>>> import numpy as np
>>> from numpy import linalg as LA
>>> np.set_printoptions(suppress=True, linewidth=200)
>>> W0 = np.load("case13.npy")
>>> W0.round(2)
array([[ 0.97, -0.23,  0.03, -0.1 ],
       [-0.23, -0.63,  0.23, -0.7 ],
       [ 0.03,  0.23,  0.97,  0.1 ],
       [-0.1 , -0.7 ,  0.1 ,  0.7 ]])
>>> def softmax(z):
...     e = np.exp(z - z.max(axis=-1, keepdims=True))
...     return e / e.sum(axis=-1, keepdims=True)
... 
>>> np.round(softmax(10 * W0[1]), 2) + 0
array([0.01, 0.  , 0.99, 0.  ])
>>> att = W0 @ W0.T / np.sqrt(4)
>>> softmax(att).round(6).argmax(axis=1)
array([0, 1, 2, 3])
>>> np.round(softmax(att + np.triu(np.full(att.shape, -np.inf), 1)), 2)
array([[1.  , 0.  , 0.  , 0.  ],
       [0.38, 0.62, 0.  , 0.  ],
       [0.27, 0.27, 0.45, 0.  ],
       [0.22, 0.22, 0.22, 0.35]])
>>> np.round(softmax(att)[1] @ W0, 2)
array([ 0.11, -0.38,  0.32, -0.1 ])
>>> np.round(softmax(att), 2)
array([[0.35, 0.22, 0.22, 0.22],
       [0.22, 0.35, 0.22, 0.22],
       [0.22, 0.22, 0.35, 0.22],
       [0.22, 0.22, 0.22, 0.35]])
>>> np.round(LA.svd(W0, compute_uv=False), 2)
array([1., 1., 1., 1.])
>>> np.round(W0.T @ W0, 2) + 0
array([[1., 0., 0., 0.],
       [0., 1., 0., 0.],
       [0., 0., 1., 0.],
       [0., 0., 0., 1.]])
>>> np.round(W0 @ W0.T, 2) + 0
array([[1., 0., 0., 0.],
       [0., 1., 0., 0.],
       [0., 0., 1., 0.],
       [0., 0., 0., 1.]])
>>> Q, Rm = LA.qr(W0)
>>> Q.round(2)
array([[-0.97, -0.23, -0.03, -0.1 ],
       [ 0.23, -0.63, -0.23, -0.7 ],
       [-0.03,  0.23, -0.97,  0.1 ],
       [ 0.1 , -0.7 , -0.1 ,  0.7 ]])
>>> np.abs(np.diag(Rm))
array([1., 1., 1., 1.])
>>> x = np.array([6, -7, -8, 8])
>>> np.round(LA.norm(x), 2), np.round(LA.norm(W0 @ x), 2)
(np.float64(14.59), np.float64(14.59))
>>> np.round(np.abs(LA.eigvals(W0)), 2)
array([1., 1., 1., 1.])
>>> 4 - LA.matrix_rank(W0 - np.eye(4), tol=1e-8)
np.int64(3)
>>> [p for p in range(1, 25) if np.allclose(LA.matrix_power(W0, p), np.eye(4))]
[2, 4, 6, 8, 10, 12, 14, 16, 18, 20, 22, 24]
>>> Y = np.array([[1, 1, 1, 0], [0, 0, 2, 0], [1, 2, 1, 1], [2, 2, 1, 0]])
>>> Y[-1] = Y[0]
>>> A = Y + 0.05 * np.eye(4)
>>> A
array([[1.05, 1.  , 1.  , 0.  ],
       [0.  , 0.05, 2.  , 0.  ],
       [1.  , 2.  , 1.05, 1.  ],
       [1.  , 1.  , 1.  , 0.05]])
>>> Y = A / np.sqrt((A ** 2).mean(axis=1, keepdims=True))
>>> LA.matrix_rank(A - A.mean(axis=1, keepdims=True))
np.int64(3)
>>> LA.matrix_rank(Y) == LA.matrix_rank(A)
np.True_
>>> np.round(LA.norm(Y, axis=1), 2)
array([2., 2., 2., 2.])
>>> rng = np.random.default_rng(9244)
>>> z = rng.permutation(4)
>>> z
array([1, 0, 2, 3])
>>> Y = A[z][:, z]
>>> np.allclose(Y, A)
False
>>> Y
array([[0.05, 0.  , 2.  , 0.  ],
       [1.  , 1.05, 1.  , 0.  ],
       [2.  , 1.  , 1.05, 1.  ],
       [1.  , 1.  , 1.  , 0.05]])
>>> np.trace(Y)
np.float64(2.2)
>>> np.round(np.sort(np.abs(LA.eigvals(Y))), 2)
array([0.05, 0.05, 1.4 , 3.5 ])
>>> m1 = 0.2 ** np.abs(np.subtract.outer(np.arange(5), np.arange(5)))
>>> m1.round(2) + 0
array([[1.  , 0.2 , 0.04, 0.01, 0.  ],
       [0.2 , 1.  , 0.2 , 0.04, 0.01],
       [0.04, 0.2 , 1.  , 0.2 , 0.04],
       [0.01, 0.04, 0.2 , 1.  , 0.2 ],
       [0.  , 0.01, 0.04, 0.2 , 1.  ]])
>>> W1 = np.array([[-5, -3, -5, -4, 3],
...     [-1, 5, -5, 5, -3],
...     [2, 4, -5, -4, 3],
...     [1, -1, 5, 2, 3],
...     [-5, -4, 5, 0, 3]])
>>> beta = np.array([-1, 2, 2, -3, 2])
>>> act = np.maximum(m1 @ W1 + beta, 0)
>>> (act > 0).astype(int)
array([[0, 1, 0, 0, 1],
       [0, 1, 0, 1, 1],
       [1, 1, 0, 0, 1],
       [0, 1, 1, 0, 1],
       [0, 0, 1, 0, 1]])
>>> LA.matrix_rank(act)
np.int64(5)
>>> cent = np.array([[1, 2], [-1, -2], [2, -2], [1, -2], [2, 0]])
>>> W1 @ cent
array([[-10,  14],
       [-17, -12],
       [-10,  14],
       [ 20, -10],
       [ 15, -12]])
>>> np.round(act @ cent, 2)
array([[  8.95,  -0.29],
       [ -5.96, -15.22],
       [  4.56, -11.84],
       [ 24.55, -15.87],
       [ 26.91, -15.5 ]])
>>> x = np.array([-2, 0, 1, -1, 2])
>>> h1 = np.maximum(m1 @ x, 0)
>>> np.round(m1.T @ h1, 2)
array([0.03, 0.17, 0.87, 0.53, 1.87])
>>> np.round(np.maximum(m1 @ x, 0) - np.maximum(-m1 @ x, 0), 2)
array([-1.96, -0.22,  0.8 , -0.42,  1.84])
>>> F = np.loadtxt("test9.csv", delimiter=",")
>>> F
array([[0., 3., 0., 3., 0.],
       [0., 0., 3., 0., 3.],
       [3., 0., 0., 3., 0.],
       [0., 3., 0., 0., 3.],
       [3., 0., 3., 0., 0.]])
>>> Uu, sv, VT = LA.svd(F, full_matrices=False)
>>> (sv > 1e-8).sum()
np.int64(5)
>>> Uu.shape, sv.shape, VT.shape
((5, 5), (5,), (5, 5))
>>> np.round(VT @ VT.T, 2) + 0
array([[1., 0., 0., 0., 0.],
       [0., 1., 0., 0., 0.],
       [0., 0., 1., 0., 0.],
       [0., 0., 0., 1., 0.],
       [0., 0., 0., 0., 1.]])
>>> np.round(Uu.T @ Uu, 2) + 0
array([[1., 0., 0., 0., 0.],
       [0., 1., 0., 0., 0.],
       [0., 0., 1., 0., 0.],
       [0., 0., 0., 1., 0.],
       [0., 0., 0., 0., 1.]])
>>> np.round(Uu.T @ F @ VT.T, 2) + 0
array([[6.  , 0.  , 0.  , 0.  , 0.  ],
       [0.  , 4.85, 0.  , 0.  , 0.  ],
       [0.  , 0.  , 4.85, 0.  , 0.  ],
       [0.  , 0.  , 0.  , 1.85, 0.  ],
       [0.  , 0.  , 0.  , 0.  , 1.85]])
>>> np.allclose(Uu * sv @ VT, F)
True
>>> np.abs(Uu[:, 0]).round(6).argmax()
np.int64(0)
>>> np.round(np.abs(VT[0]), 2)
array([0.45, 0.45, 0.45, 0.45, 0.45])
>>> t = np.radians(15)
>>> Rm = np.eye(5)
>>> Rm[4, 4] = Rm[2, 2] = np.cos(t)
>>> Rm[4, 2], Rm[2, 4] = -np.sin(t), np.sin(t)
>>> Rm.round(2)
array([[ 1.  ,  0.  ,  0.  ,  0.  ,  0.  ],
       [ 0.  ,  1.  ,  0.  ,  0.  ,  0.  ],
       [ 0.  ,  0.  ,  0.97,  0.  ,  0.26],
       [ 0.  ,  0.  ,  0.  ,  1.  ,  0.  ],
       [ 0.  ,  0.  , -0.26,  0.  ,  0.97]])
>>> Y = F @ Rm.T
>>> np.round(np.abs(Y - F).max(axis=0), 2)
array([0.  , 0.  , 0.78, 0.  , 0.88])
>>> z = rng.permutation(5)
>>> z
array([4, 3, 2, 0, 1])
>>> Y = F[z][:, z]
>>> np.round(LA.det(Y), 2), np.round(LA.det(F[z]), 2)
(np.float64(486.0), np.float64(-486.0))
>>> np.allclose(Y, F)
False
>>> Y
array([[0., 0., 3., 3., 0.],
       [3., 0., 0., 0., 3.],
       [0., 3., 0., 3., 0.],
       [0., 3., 0., 0., 3.],
       [3., 0., 3., 0., 0.]])
>>> Q, Rm = LA.qr(F)
>>> round(float(np.trace(Q @ Q.T)), 2)
5.0
>>> np.round(Q @ Rm, 2) + 0
array([[0., 3., 0., 3., 0.],
       [0., 0., 3., 0., 3.],
       [3., 0., 0., 3., 0.],
       [0., 3., 0., 0., 3.],
       [3., 0., 3., 0., 0.]])
>>> Q, _ = LA.qr(np.array([[0.4, -1.3, -0.7], [0.7, -1.1, 0.8], [0.6, 1.0, -0.4]]))
>>> vecs, _ = LA.qr(np.array([[2.2, 0.3, -0.6], [-0.2, 0.1, -0.1], [1.1, 0.0, -0.9]]))
>>> sv = 3 * 0.9 ** np.arange(3)
>>> J = Q[:, :3] * sv @ vecs[:3]
>>> J.round(2)
array([[ 1.73,  0.32, -1.93],
       [ 1.1 ,  2.39,  0.81],
       [ 2.04, -1.09,  1.58]])
>>> Y = LA.inv(J)
>>> round(float(LA.det(J) * LA.det(Y)), 2)
1.0
>>> Y.round(2) + 0
array([[ 0.24,  0.08,  0.25],
       [ 0.  ,  0.34, -0.18],
       [-0.31,  0.13,  0.19]])
>>> round(LA.slogdet(J)[0], 2)
np.float64(1.0)
>>> np.round(LA.inv(Y), 2)
array([[ 1.73,  0.32, -1.93],
       [ 1.1 ,  2.39,  0.81],
       [ 2.04, -1.09,  1.58]])
